$ python3 -q
>>> import numpy as np
>>> np.set_printoptions(precision=2, suppress=True, linewidth=120, sign=" ")
>>> tidy = lambda a: np.round(a, 2) + 0
>>> m1 = np.load("x.npy")
>>> m1
array([[-16.3 ,  -8.11, -13.65],
       [ 11.06,  -5.28,  -1.82],
       [ 11.23,  -3.48,  -3.8 ],
       [ 12.61,  -3.63,  -3.73],
       [-19.47,  -6.94, -14.44],
       [-18.91,  -8.4 , -13.55],
       [-16.71,  -6.75, -14.62],
       [ 11.17,  -3.96,  -2.92],
       [-18.53,  -6.57, -15.82],
       [ 10.94,  -3.77,  -2.47],
       [ 10.73,  -3.52,  -2.62],
       [ 11.53,  -3.17,  -2.63],
       [-17.65,  -7.71, -13.07],
       [ 13.27,  -3.55,  -2.31],
       [-18.  ,  -8.02, -13.53],
       [ 10.94,  -5.06,  -3.42],
       [ 11.74,  -3.58,  -2.49],
       [-18.03,  -6.75, -14.82],
       [-18.83,  -6.2 , -13.74],
       [ 11.73,  -3.96,  -2.2 ],
       [-17.71,  -6.17, -14.53],
       [-18.43,  -6.39, -13.38],
       [ 11.38,  -4.74,  -2.67],
       [-18.62,  -6.53, -13.86],
       [-16.91,  -6.65, -12.86],
       [ 10.29,  -1.48,  -4.06],
       [-19.11,  -8.89, -12.06],
       [-17.33,  -7.74, -13.87],
       [-17.71,  -7.06, -14.52],
       [-17.62,  -8.52, -12.54],
       [-17.7 ,  -6.48, -14.65],
       [  9.72,  -4.46,  -2.04],
       [  9.9 ,  -4.98,  -3.44],
       [-19.33,  -7.07, -13.43],
       [-17.89,  -6.14, -12.2 ],
       [ 12.15,  -3.55,  -2.87],
       [ 10.64,  -4.56,  -3.09],
       [-17.07,  -7.39, -15.1 ],
       [  9.45,  -3.41,  -3.37]])
>>> D = np.linalg.norm(m1[:, None] - m1[None], axis=-1)
>>> np.unravel_index(D.round(6).argmax(), D.shape)
(np.int64(4), np.int64(13))
>>> (D + 1e9 * np.eye(39)).round(6).argmin(axis=1)
array([ 27,  22,   7,  35,  33,  14,  37,   9,  17,  10,   9,  16,  14,  35,  12,  36,  19,  30,  23,  16,  30,  23,
         7,  18,  34,  38,   5,  14,  17,  12,  20,  36,  36,  23,  24,  16,  15,   6,  10])
>>> D.mean(axis=1).argmax()
np.int64(13)
>>> D.shape
(39, 39)
>>> np.linalg.matrix_rank(D ** 2)
np.int64(5)
>>> D[4].round(6).argsort(kind="stable")[:4]
array([  4,  33,  23,  18])
>>> x0 = np.array([-3, 2, -2])
>>> rhs = m1 @ x0
>>> tidy(np.linalg.solve(m1.T @ m1, m1.T @ rhs))
array([-3.,  2., -2.])
>>> tidy(np.linalg.lstsq(m1, rhs)[0])
array([-3.,  2., -2.])
>>> rng = np.random.default_rng(29)
>>> rhs = rhs + 0.3 * rng.normal(size=39)
>>> tidy(rhs)
array([ 59.86, -40.09, -33.1 , -37.68,  73.43,  66.96,  65.96, -35.6 ,  74.26, -35.62, -34.1 , -35.93,  63.17, -42.96,
        65.04, -36.35, -37.63,  70.06,  71.7 , -38.54,  70.06,  69.55, -37.39,  70.61,  63.2 , -26.36,  63.16,  64.91,
        68.87,  61.03,  69.42, -33.83, -33.39,  70.55,  65.67, -37.29, -35.16,  66.74, -28.21])
>>> b, *_ = np.linalg.lstsq(m1, rhs)
>>> b.round()
array([-3.,  2., -2.])
>>> tidy(m1.T @ (rhs - m1 @ b))
array([ 0.,  0.,  0.])
